% python3 -q
>>> import numpy as np
>>> np.set_printoptions(suppress=True, linewidth=200)
>>> def rnd(a):
...     return np.round(a, 2) + 0
... 
>>> basis = np.array([[3, 9, 4], [-8, 2, 3], [9, -2, -1]])
>>> rng = np.random.default_rng(8833)
>>> M = (rng.random((14, 3)) < 0.25) @ basis
>>> M
array([[ 0,  0,  0],
       [ 0,  0,  0],
       [ 9, -2, -1],
       [ 0,  0,  0],
       [-8,  2,  3],
       [ 9, -2, -1],
       [-5, 11,  7],
       [ 0,  0,  0],
       [ 0,  0,  0],
       [-5, 11,  7],
       [ 3,  9,  4],
       [-8,  2,  3],
       [ 3,  9,  4],
       [ 0,  0,  0]])
>>> # rows 0 and 1 are equal
>>> d = np.linalg.norm(M[:, None] - M[None], axis=-1)
>>> rnd(d[:5, :5])
array([[ 0.  ,  0.  ,  9.27,  0.  ,  8.77],
       [ 0.  ,  0.  ,  9.27,  0.  ,  8.77],
       [ 9.27,  9.27,  0.  ,  9.27, 17.92],
       [ 0.  ,  0.  ,  9.27,  0.  ,  8.77],
       [ 8.77,  8.77, 17.92,  8.77,  0.  ]])
>>> d.mean(axis=1).argmax()
np.int64(6)
>>> rnd(np.linalg.norm(M - M.mean(axis=0), axis=1))
array([ 3.41,  3.41, 10.74,  3.41,  7.99, 10.74, 10.79,  3.41,  3.41, 10.79,  7.23,  7.99,  7.23,  3.41])
>>> np.unravel_index(d.round(6).argmax(), d.shape)
(np.int64(2), np.int64(6))
>>> rnd(np.linalg.norm(M, axis=1))
array([ 0.  ,  0.  ,  9.27,  0.  ,  8.77,  9.27, 13.96,  0.  ,  0.  , 13.96, 10.3 ,  8.77, 10.3 ,  0.  ])
>>> np.linalg.matrix_rank(d ** 2)
np.int64(5)
>>> d[4].round(6).argsort(kind="stable")[:4]
array([ 4, 11,  0,  1])
>>> x = np.array([-2, -5, 1])
>>> y = M @ x
>>> rnd(np.linalg.solve(M.T @ M, M.T @ y))
array([-2., -5.,  1.])
>>> rnd(np.linalg.pinv(M) @ M)
array([[1., 0., 0.],
       [0., 1., 0.],
       [0., 0., 1.]])
>>> rnd(np.linalg.lstsq(M, y)[0])
array([-2., -5.,  1.])
>>> y = y + 0.3 * rng.normal(size=14)
>>> rnd(y)
array([  0.33,  -0.12,  -9.02,   0.74,   9.63,  -9.39, -38.73,   0.09,  -0.02, -37.81, -47.03,   9.25, -47.14,   0.32])
>>> c, *_ = np.linalg.lstsq(M, y)
>>> rnd(M.T @ (y - M @ c))
array([0., 0., 0.])
>>> c.round()
array([-2., -5.,  1.])
>>> rnd(c)
array([-2.03, -5.03,  1.03])
>>> rnd(np.linalg.norm(y - M @ c))
np.float64(1.28)
>>> Xc = M - M.mean(axis=0)
>>> U, s, Vh = np.linalg.svd(Xc, full_matrices=False)
>>> rnd(np.abs(Vh[-1]))
array([0.12, 0.44, 0.89])
>>> rnd(s ** 2 / (s ** 2).sum())
array([0.7 , 0.29, 0.  ])
>>> np.searchsorted(np.cumsum(s ** 2) / (s ** 2).sum(), 0.9) + 1
np.int64(2)
>>> np.abs(U[:, 0]).argmax()
np.int64(6)
>>> hat = M @ np.linalg.solve(M.T @ M, M.T)
>>> rnd(np.trace(hat))
np.float64(3.0)
>>> rnd(np.diag(hat))
array([0.  , 0.  , 0.5 , 0.  , 0.33, 0.5 , 0.33, 0.  , 0.  , 0.33, 0.33, 0.33, 0.33, 0.  ])
>>> np.linalg.matrix_rank(np.eye(14) - hat)
np.int64(11)
>>> f = np.array([-2, 0, -2])
>>> F = np.array([np.roll(f, i) for i in range(3)])
>>> F
array([[-2,  0, -2],
       [-2, -2,  0],
       [ 0, -2, -2]])
>>> x = np.array([2, 1, -2])
>>> y = M @ x
>>> c, lr = np.zeros(3), 1 / np.linalg.norm(M, 2) ** 2
>>> for i in range(20):
...     c -= lr * M.T @ (M @ c - y)
...     if i % 5 == 0: print(i, round(np.linalg.norm(M @ c - y), 2))
... 
0 18.84
5 4.13
10 3.81
15 3.69
>>> rnd(c)
array([ 2.19,  0.16, -0.46])
>>> K = np.diag(np.array([3, -2, 2])) + 3 * np.eye(3, k=1) + 3 * np.eye(3, k=-1)
>>> K
array([[ 3.,  3.,  0.],
       [ 3., -2.,  3.],
       [ 0.,  3.,  2.]])
>>> ev, evecs = np.linalg.eigh(K)
>>> x = np.array([-2, -1, 1])
>>> x @ K @ x / (x @ x), rnd(ev[0]), rnd(ev[-1])
(np.float64(3.0), np.float64(-4.56), np.float64(5.12))
>>> rnd(evecs * np.abs(ev) @ evecs.T)
array([[ 4.05,  0.35,  1.21],
       [ 0.35,  4.68, -0.05],
       [ 1.21, -0.05,  3.4 ]])
>>> X = np.array([[-3, 2], [2, -3]])
>>> # symmetric, so the eigenvalues are real
>>> f, g = X[1], X[0]
>>> f @ g
np.int64(-12)
>>> f @ f
np.int64(13)
>>> pr = (f @ g) / (f @ f) * f
>>> rnd(pr)
array([-1.85,  2.77])
>>> (g - pr) @ f
np.float64(0.0)
>>> ev, evecs = np.linalg.eigh(X)
>>> rnd(np.linalg.eigvalsh(X + 4 * np.eye(2)))
array([-1.,  3.])
>>> rnd(evecs.T @ X @ evecs)
array([[-5.,  0.],
       [ 0., -1.]])
>>> rnd(np.linalg.svd(X, compute_uv=False))
array([5., 1.])
>>> rnd(np.abs(evecs[:, -1]))
array([0.71, 0.71])
>>> rnd(ev)
array([-5., -1.])
>>> rnd(evecs.T @ evecs)
array([[1., 0.],
       [0., 1.]])
>>> np.abs(evecs[:, -1]).round(6).argmax()
np.int64(0)
>>> np.unique(ev.round(6) + 0, return_counts=True)[1]
array([1, 1])
>>> ev.sum(), np.trace(X)
(np.float64(-6.0), np.int64(-6))
>>> rnd(np.linalg.norm(X, 2))
np.float64(5.0)
>>> rnd(np.linalg.norm(X[0] - X[1]))
np.float64(7.07)
>>> rnd(np.linalg.norm(X, axis=1))
array([3.61, 3.61])
>>> ev, evecs = np.linalg.eigh(X)
>>> x = np.array([4, -2])
>>> evecs * np.maximum(ev, 0) @ evecs.T
array([[0., 0.],
       [0., 0.]])
>>> rnd(evecs * np.abs(ev) @ evecs.T)
array([[ 3., -2.],
       [-2.,  3.]])
>>> G = X.T @ X
>>> (X @ X.T).shape
(2, 2)
>>> np.trace(G), (X ** 2).sum()
(np.int64(26), np.int64(26))
>>> np.linalg.matrix_rank(G)
np.int64(2)
>>> G
array([[ 13, -12],
       [-12,  13]])
>>> rnd(np.linalg.eigvalsh(G)[::-1])
array([25.,  1.])
>>> np.diag(G)
array([13, 13])
>>> J = rng.normal(size=(24, 3))
>>> J = 5 * J / np.linalg.norm(J, axis=1, keepdims=True)
>>> rnd(J)
array([[ 1.96, -4.32,  1.57],
       [-0.2 ,  1.64,  4.72],
       [ 3.04, -3.75, -1.29],
       [-2.27,  4.05, -1.86],
       [-4.77,  0.94, -1.15],
       [ 3.68,  1.5 ,  3.03],
       [-4.01,  2.79, -1.05],
       [-4.29,  2.37,  0.98],
       [-3.96,  3.01, -0.55],
       [ 2.03,  1.05, -4.45],
       [ 2.97, -3.94, -0.81],
       [-0.91, -4.75, -1.26],
       [-2.08, -2.92, -3.49],
       [ 0.06,  1.35, -4.81],
       [-3.49, -3.25, -1.52],
       [ 1.96, -2.19,  4.04],
       [ 1.44, -4.69,  0.94],
       [-4.28,  2.58,  0.18],
       [ 2.22,  2.87,  3.44],
       [ 1.04, -1.22,  4.74],
       [-3.66,  1.29, -3.15],
       [ 2.82, -2.21,  3.49],
       [-0.13, -1.44,  4.79],
       [-3.29,  0.36,  3.75]])
>>> M2 = np.c_[J[:, :1] @ np.array([[-7]]), np.array([-4, 2, -1, 4, -1, 1, 4, 5, 4, 5, -5, 2, 4, 2, 2, 4, 5, 3, -2, 5, -4, 4, 4, -4])]
>>> rnd(M2)
array([[-13.73,  -4.  ],
       [  1.42,   2.  ],
       [-21.31,  -1.  ],
       [ 15.87,   4.  ],
       [ 33.42,  -1.  ],
       [-25.76,   1.  ],
       [ 28.08,   4.  ],
       [ 30.05,   5.  ],
       [ 27.7 ,   4.  ],
       [-14.21,   5.  ],
       [-20.76,  -5.  ],
       [  6.36,   2.  ],
       [ 14.54,   4.  ],
       [ -0.45,   2.  ],
       [ 24.42,   2.  ],
       [-13.72,   4.  ],
       [-10.11,   5.  ],
       [ 29.94,   3.  ],
       [-15.57,  -2.  ],
       [ -7.26,   5.  ],
       [ 25.64,  -4.  ],
       [-19.72,   4.  ],
       [  0.91,   4.  ],
       [ 23.01,  -4.  ]])
>>> rnd(np.linalg.lstsq(J, M2[:, 0])[0])
array([-7.,  0.,  0.])
>>> np.linalg.matrix_rank(np.c_[J, M2])
np.int64(4)
>>> np.linalg.matrix_rank(M2)
np.int64(2)
>>> rnd(np.linalg.norm(np.linalg.qr(J)[0].T @ M2, axis=0) ** 2 / ((M2 ** 2).sum(axis=0) + 1e-12))
array([1.  , 0.05])
>>> M2 = J / np.sqrt((J ** 2).mean(axis=1, keepdims=True))
>>> np.linalg.matrix_rank(J - J.mean(axis=1, keepdims=True))
np.int64(2)
>>> rnd(np.linalg.norm(M2, axis=1))
array([1.73, 1.73, 1.73, 1.73, 1.73, 1.73, 1.73, 1.73, 1.73, 1.73, 1.73, 1.73, 1.73, 1.73, 1.73, 1.73, 1.73, 1.73, 1.73, 1.73, 1.73, 1.73, 1.73, 1.73])
>>> np.linalg.matrix_rank(M2) == np.linalg.matrix_rank(J)
np.True_
>>> O, evecs = np.linalg.qr(J[:, :2])[0], np.linalg.qr(J[:, 2:])[0]
>>> s = np.linalg.svd(O.T @ evecs, compute_uv=False)
>>> rnd(np.degrees(np.arccos(s.clip(0, 1))))
array([74.93])
>>> rnd(np.linalg.norm(O @ O.T - evecs @ evecs.T, 2))
np.float64(1.0)
>>> rnd(s)
array([0.26])
>>> O, Rm = np.linalg.qr(J)
>>> np.trace(O @ O.T)
np.float64(3.0)
>>> rnd(Rm)
array([[-14.05,   5.58,  -3.75],
       [  0.  , -12.59,  -0.59],
       [  0.  ,   0.  ,  14.09]])
>>> rnd(np.abs(np.diag(Rm)))
array([14.05, 12.59, 14.09])
>>> W1 = np.array([[-3, 5, -2, -3], [-2, -4, 3, -5], [2, -5, -2, -4]])
>>> c = np.array([0, 4, -2, -3])
>>> hid = np.maximum(J @ W1 + c, 0)
>>> (hid > 0).astype(int)
array([[1, 1, 0, 1],
       [1, 0, 0, 0],
       [0, 1, 0, 1],
       [0, 0, 1, 0],
       [1, 0, 1, 1],
       [0, 1, 0, 0],
       [1, 0, 1, 0],
       [1, 0, 1, 0],
       [1, 0, 1, 0],
       [0, 1, 1, 1],
       [0, 1, 0, 1],
       [1, 1, 0, 1],
       [1, 1, 1, 1],
       [0, 1, 1, 1],
       [1, 1, 0, 1],
       [1, 1, 0, 0],
       [1, 1, 0, 1],
       [1, 0, 1, 0],
       [0, 0, 0, 0],
       [1, 0, 0, 0],
       [1, 0, 1, 1],
       [1, 1, 0, 0],
       [1, 0, 0, 0],
       [1, 0, 0, 0]])
>>> np.linalg.matrix_rank(hid)
np.int64(4)
>>> basis = np.array([[2, 2], [2, -1], [0, -2], [-1, -2]])
>>> (hid @ basis).round(6).argmax(axis=1)
array([0, 0, 0, 0, 0, 0, 0, 0, 0, 0, 0, 0, 0, 0, 0, 0, 0, 0, 0, 0, 0, 0, 0, 0])
>>> m1 = np.array([[5, 2], [2, 3]])
>>> # equal to its transpose
>>> ev, evecs = np.linalg.eig(m1)
>>> rnd(np.prod(ev))
np.float64(11.0)
>>> rnd(m1 @ evecs[:, 0] - ev[0] * evecs[:, 0])
array([0., 0.])
>>> rnd(ev)
array([6.24, 1.76])
>>> rnd(np.sort(np.linalg.eigvals(m1 @ m1)))
array([ 3.11, 38.89])
>>> rnd(np.sort(np.linalg.eigvals(m1.T)))
array([1.76, 6.24])
>>> mat = np.load("x.npy")
>>> mat
array([[1., 0., 0.],
       [0., 0., 2.],
       [0., 1., 1.]])
>>> # splits into 2 blocks
>>> hat = np.triu(np.array([[3, -3, -2], [5, -6, 7], [6, 1, 6]]), 1) + np.eye(3)
>>> M2 = hat @ mat @ np.linalg.inv(hat)
>>> rnd(np.linalg.det(M2))
np.float64(-2.0)
>>> np.poly(M2)
array([ 1., -2., -1.,  2.])
>>> M2
array([[  1.,   1., -13.],
       [  0.,   7., -40.],
       [  0.,   1.,  -6.]])
>>> M2 = mat / np.linalg.norm(mat, axis=1, keepdims=True)
>>> G = M2 @ M2.T
>>> (G - 2 * np.eye(3)).round(6).argmax(axis=1)
array([1, 2, 1])
>>> rnd(np.linalg.norm(M2, axis=1))
array([1., 1., 1.])
>>> np.degrees(np.arccos(np.clip(G[0, 2], -1, 1)))
np.float64(90.0)
>>> rnd(G)
array([[1.  , 0.  , 0.  ],
       [0.  , 1.  , 0.71],
       [0.  , 0.71, 1.  ]])
>>> np.argwhere(np.triu(np.abs(G) > 0.95, 1))
array([], shape=(0, 2), dtype=int64)
>>> ev, evecs = np.linalg.eig(mat)
>>> rnd(np.sort(np.linalg.eigvals(mat @ mat)))
array([1., 1., 4.])
>>> rnd(np.sort(np.linalg.eigvals(mat.T)))
array([-1.,  1.,  2.])
>>> W0 = np.array([[-1, -2, -2, -1], [2, -2, 1, 0], [-1, -1, 0, 0], [-2, 2, 2, 2]])
>>> W0[:, 0] = -1 * W0[:, 3]
>>> W0
array([[ 1, -2, -2, -1],
       [ 0, -2,  1,  0],
       [ 0, -1,  0,  0],
       [-2,  2,  2,  2]])
>>> W0.reshape(-1, 2)
array([[ 1, -2],
       [-2, -1],
       [ 0, -2],
       [ 1,  0],
       [ 0, -1],
       [ 0,  0],
       [-2,  2],
       [ 2,  2]])
>>> W0.reshape(2, -1)
array([[ 1, -2, -2, -1,  0, -2,  1,  0],
       [ 0, -1,  0,  0, -2,  2,  2,  2]])
>>> T = W0.reshape(4, 2, -1)
>>> np.swapaxes(T, 1, 2)[1]
array([[ 0,  1],
       [-2,  0]])
>>> T.transpose(1, 0, 2)
array([[[ 1, -2],
        [ 0, -2],
        [ 0, -1],
        [-2,  2]],

       [[-2, -1],
        [ 1,  0],
        [ 0,  0],
        [ 2,  2]]])
>>> np.einsum("ihd,jhd->hij", T, T).shape
(2, 4, 4)
